% ipython --no-banner

In [1]: import numpy as np

In [2]: from numpy import linalg as LA

In [3]: np.set_printoptions(precision=2, suppress=True, linewidth=160)

In [4]: data = np.load("sample5.npy")

In [5]: data
Out[5]: 
array([[1, 2, 2, 0, 1, 0, 2, 1, 1],
       [1, 2, 2, 1, 2, 2, 0, 0, 0],
       [0, 0, 0, 1, 1, 1, 1, 2, 1],
       [2, 1, 2, 2, 2, 2, 2, 2, 1],
       [0, 2, 0, 2, 2, 1, 0, 2, 1],
       [1, 1, 1, 0, 1, 1, 1, 1, 1],
       [2, 2, 2, 2, 2, 1, 1, 0, 1],
       [1, 0, 0, 2, 0, 0, 0, 0, 2],
       [1, 0, 1, 2, 1, 2, 2, 0, 2],
       [2, 0, 1, 1, 0, 0, 0, 2, 1],
       [1, 0, 1, 2, 1, 2, 2, 0, 2]])

In [6]: # row 10 repeats row 8

In [7]: P = data @ LA.solve(data.T @ data, data.T)

In [8]: np.allclose(P @ P, P)
Out[8]: True

In [9]: np.round(LA.eigvalsh(P), 2) + 0
Out[9]: array([0., 0., 1., 1., 1., 1., 1., 1., 1., 1., 1.])

In [10]: np.round(P @ data[:, 8], 2) + 0
Out[10]: array([1., 0., 1., 1., 1., 1., 1., 2., 2., 1., 2.])

In [11]: np.diag(P)
Out[11]: array([1.  , 0.99, 1.  , 0.73, 0.97, 0.99, 0.9 , 0.69, 0.45, 0.84, 0.45])

In [12]: X = np.load("x.npy")

In [13]: X
Out[13]: 
array([[-5.6 ,  5.62,  0.62,  3.43,  4.47, -2.22],
       [ 0.82,  1.06, -6.6 ,  2.53,  0.39,  6.93],
       [ 5.61, -6.67,  1.15, -3.03, -1.19, -3.48],
       [ 4.78, -5.01,  5.07,  0.02,  4.1 , -3.09],
       [-1.92,  4.74,  0.66,  2.56, -8.11, -1.07],
       [ 5.07,  2.47,  2.47, -3.22,  0.7 , -7.16],
       [-7.01, -2.63,  6.17, -2.14,  1.12, -0.2 ],
       [ 6.45,  6.73, -2.26, -0.62,  0.91, -2.61],
       [-8.61,  0.73,  1.9 , -1.19,  0.36, -4.49],
       [ 1.56, -4.67,  0.69,  5.76,  1.15, -6.38],
       [-4.5 ,  0.48,  6.63, -3.9 ,  4.08, -1.92],
       [ 7.38,  3.75,  3.26, -1.56,  3.68, -2.2 ],
       [-0.67, -2.32,  8.42,  2.5 ,  2.49,  3.31],
       [ 4.42, -3.86, -4.95, -5.54,  2.93,  1.33],
       [ 1.64, -7.81, -3.36, -1.62,  0.63,  4.69],
       [-7.65,  4.95, -3.54,  1.02, -1.51,  1.01],
       [-6.88,  3.13, -5.64, -2.6 ,  0.66,  1.97],
       [ 0.88,  1.1 ,  7.06,  5.02,  4.54,  1.53],
       [ 4.74,  1.31, -4.74,  3.15, -0.8 , -6.54],
       [ 1.37, -1.65, -1.03,  1.61, -8.77, -3.86],
       [-5.04, -5.34,  5.56, -2.21, -1.1 ,  3.01],
       [-5.05, -0.22, -0.66,  8.05, -1.15, -2.8 ],
       [-3.74, -1.51,  1.17, -5.63,  4.81, -5.26],
       [ 4.54,  3.39, -4.42,  4.66, -0.42,  5.15],
       [ 4.86,  4.22, -3.9 , -5.19,  0.99,  3.93],
       [-4.05,  6.5 , -2.93,  1.51,  2.47, -4.94],
       [-5.96, -3.04,  6.98,  2.48, -0.41,  0.48],
       [-4.76, -1.99, -0.54, -2.42, -6.56,  4.92],
       [ 7.92, -2.94, -2.37, -2.54, -4.  , -0.77],
       [-0.51,  5.41,  0.8 ,  5.94, -4.92, -3.23],
       [-5.16, -2.84,  4.45, -0.44,  5.61, -3.71],
       [-4.2 ,  6.78,  2.98, -4.95,  0.68, -1.56],
       [-6.38,  2.82,  4.42, -1.77, -1.  ,  5.26],
       [-0.36,  6.18, -0.36,  1.21, -6.41,  4.35],
       [-0.02, -8.51, -1.35,  1.05, -3.52, -3.52],
       [ 0.71, -0.36, -2.58,  4.42, -6.26,  5.83],
       [-5.95, -5.67, -3.67,  4.24,  0.69,  0.66],
       [-2.57, -6.34,  1.56,  4.52,  1.57,  5.28],
       [ 1.81, -8.79, -1.24, -2.84, -2.63, -1.69],
       [ 6.65, -1.48, -4.8 , -2.09,  5.04, -0.88],
       [ 2.47, -1.8 ,  0.38,  7.81,  3.47,  4.18],
       [-0.89,  3.13,  8.51,  1.03, -0.4 ,  3.97],
       [-1.98,  0.68,  1.17,  8.68, -4.09, -1.46],
       [-2.78,  0.11, -2.11,  9.14,  2.01,  0.51],
       [ 1.58, -2.08, -8.44, -3.82,  2.6 ,  0.7 ],
       [-3.26,  2.41,  6.83,  4.76,  3.14,  2.09],
       [ 1.4 ,  8.85,  3.49,  0.42,  2.19, -1.59],
       [ 1.39, -4.63,  6.9 ,  5.06,  0.83, -1.65],
       [-0.06, -3.74,  0.17,  5.93, -4.61, -5.44],
       [-1.45,  2.57,  0.11,  2.92,  2.62, -8.71],
       [ 1.29,  0.29,  6.71, -4.11,  4.07, -4.45]])

In [14]: G = np.cov(X, rowvar=False)

In [15]: np.median(X, axis=0)
Out[15]: array([-0.36,  0.11,  0.62,  1.03,  0.69, -1.07])

In [16]: G.shape
Out[16]: (6, 6)

In [17]: np.argwhere(np.triu(np.abs(np.corrcoef(X.T)) > 0.8, 1))
Out[17]: array([], shape=(0, 2), dtype=int64)

In [18]: X.std(axis=0)
Out[18]: array([4.33, 4.34, 4.22, 3.94, 3.52, 3.83])
